$ python3 -q
>>> import numpy as np
>>> import numpy.linalg as la
>>> np.set_printoptions(precision=1, suppress=True, linewidth=120)
>>> W2 = np.sign(np.array([[3, 3], [2, 2]]))
>>> Y = (np.tril(W2, -1) + np.eye(2)) @ (np.triu(W2, 1) + np.eye(2))
>>> evals = np.array([1, 2])
>>> X = np.rint(Y * evals @ la.inv(Y)) + 0
>>> X
array([[ 0.,  1.],
       [-2.,  3.]])
>>> # row 1 is much longer than the rest
>>> vec = np.array([3, 2])
>>> h1 = np.maximum(X @ vec, 0)
>>> np.tanh(X @ vec)
array([1., 0.])
>>> h1
array([2., 0.])
>>> np.maximum(X @ vec, 0) - np.maximum(-X @ vec, 0)
array([2., 0.])
>>> np.maximum(X @ (3 * vec), 0)
array([6., 0.])
>>> np.flatnonzero(h1 > 1e-9)
array([0])
>>> Y = X / np.sqrt((X ** 2).mean(axis=1, keepdims=True))
>>> la.matrix_rank(X - X.mean(axis=1, keepdims=True))
np.int64(1)
>>> print(X - X.mean(axis=1, keepdims=True))
[[-0.5  0.5]
 [-2.5  2.5]]
>>> la.norm(Y, axis=1)
array([1.4, 1.4])
>>> Y[1]
array([-0.8,  1.2])
>>> data = np.loadtxt("data.csv", delimiter=",")
>>> data
array([[-0.4, -0.3, -1.3],
       [ 1.2,  0.7,  1.4],
       [-2.9, -1.5, -0.7],
       [-2.9, -1.4,  1.5],
       [ 0.6,  0.2, -0.3],
       [-1.4, -0.6, -0.4],
       [ 0. ,  0.3, -0.9],
       [-1.3, -0.5, -0.4],
       [ 1.1,  0.6,  0.3],
       [-3.7, -2. ,  0. ],
       [ 4. ,  1.9, -0.2],
       [ 0.8,  0.4, -0.7],
       [ 0.1, -0.1,  1.9],
       [ 0.7,  0.3, -2.4],
       [-0.4, -0.4, -1. ]])
>>> lab = data[:, 2] > np.median(data[:, 2])
>>> u = data[lab].mean(axis=0) - data[~lab].mean(axis=0)
>>> np.argsort(-np.abs(u).round(6), kind="stable")
array([2, 0, 1])
>>> u
array([0.7, 0.3, 1.6])
>>> round(float((((data - data.mean(axis=0)) @ u > 0) == lab).mean()), 1)
0.9
>>> cen = data - data.mean(axis=0)
>>> evecs = la.svd(cen)[2][:2]
>>> Y = cen - cen @ evecs.T @ evecs
>>> print((cen @ evecs.T).std(axis=0))
[2.1 1.1]
>>> print(round(la.norm(Y) / la.norm(cen), 1))
0.0
>>> np.diag(evecs.T @ evecs)
array([0.8, 0.2, 1. ])
>>> np.round(Y.std(axis=0), 1) + 0
array([0.1, 0.1, 0. ])
>>> la.norm(Y, axis=1).round(6).argmax()
np.int64(6)
>>> rng = np.random.default_rng(40)
>>> lab = rng.permutation(2)
>>> Y = X[:, lab] * rng.choice([-1, 1], 2)
>>> Y
array([[ 1., -0.],
       [ 3.,  2.]])
>>> Uu, _, Vt = la.svd(X.T @ Y)
>>> np.round(la.lstsq(X, Y)[0], 1) + 0
array([[ 0., -1.],
       [ 1.,  0.]])
>>> np.round(Uu @ Vt, 1) + 0
array([[ 0., -1.],
       [ 1.,  0.]])
>>> def softmax(z):
...     e = np.exp(z - z.max(axis=-1, keepdims=True))
...     return e / e.sum(axis=-1, keepdims=True)
... 
>>> softmax(data[0] + 4)
array([0.4, 0.4, 0.2])
>>> softmax(data[0])
array([0.4, 0.4, 0.2])
>>> att = data @ data.T / np.sqrt(3)
>>> softmax(att)[0] @ data
array([-1. , -0.5, -0.8])
>>> cen = data - data.mean(axis=0)
>>> Uu, s, Vt = la.svd(cen, full_matrices=False)
>>> print(s)
[8.2 4.2 0.5]
>>> np.abs(Uu[:, 0]).argmax()
np.int64(10)
>>> np.round(s ** 2 / (s ** 2).sum(), 1) + 0
array([0.8, 0.2, 0. ])
>>> np.searchsorted(np.cumsum(s ** 2) / (s ** 2).sum(), 0.9) + 1
np.int64(2)
>>> Vt[0] * np.sign(Vt[0, np.abs(Vt[0]).argmax()])
array([ 0.9,  0.4, -0.1])
>>> round(float((s ** 2).sum() ** 2 / (s ** 4).sum()), 1)
1.5
>>> (np.sign(Uu[:, 0]) == np.sign(Uu[0, 0])).astype(int)
array([1, 0, 1, 1, 0, 1, 0, 1, 0, 1, 0, 0, 0, 0, 1])
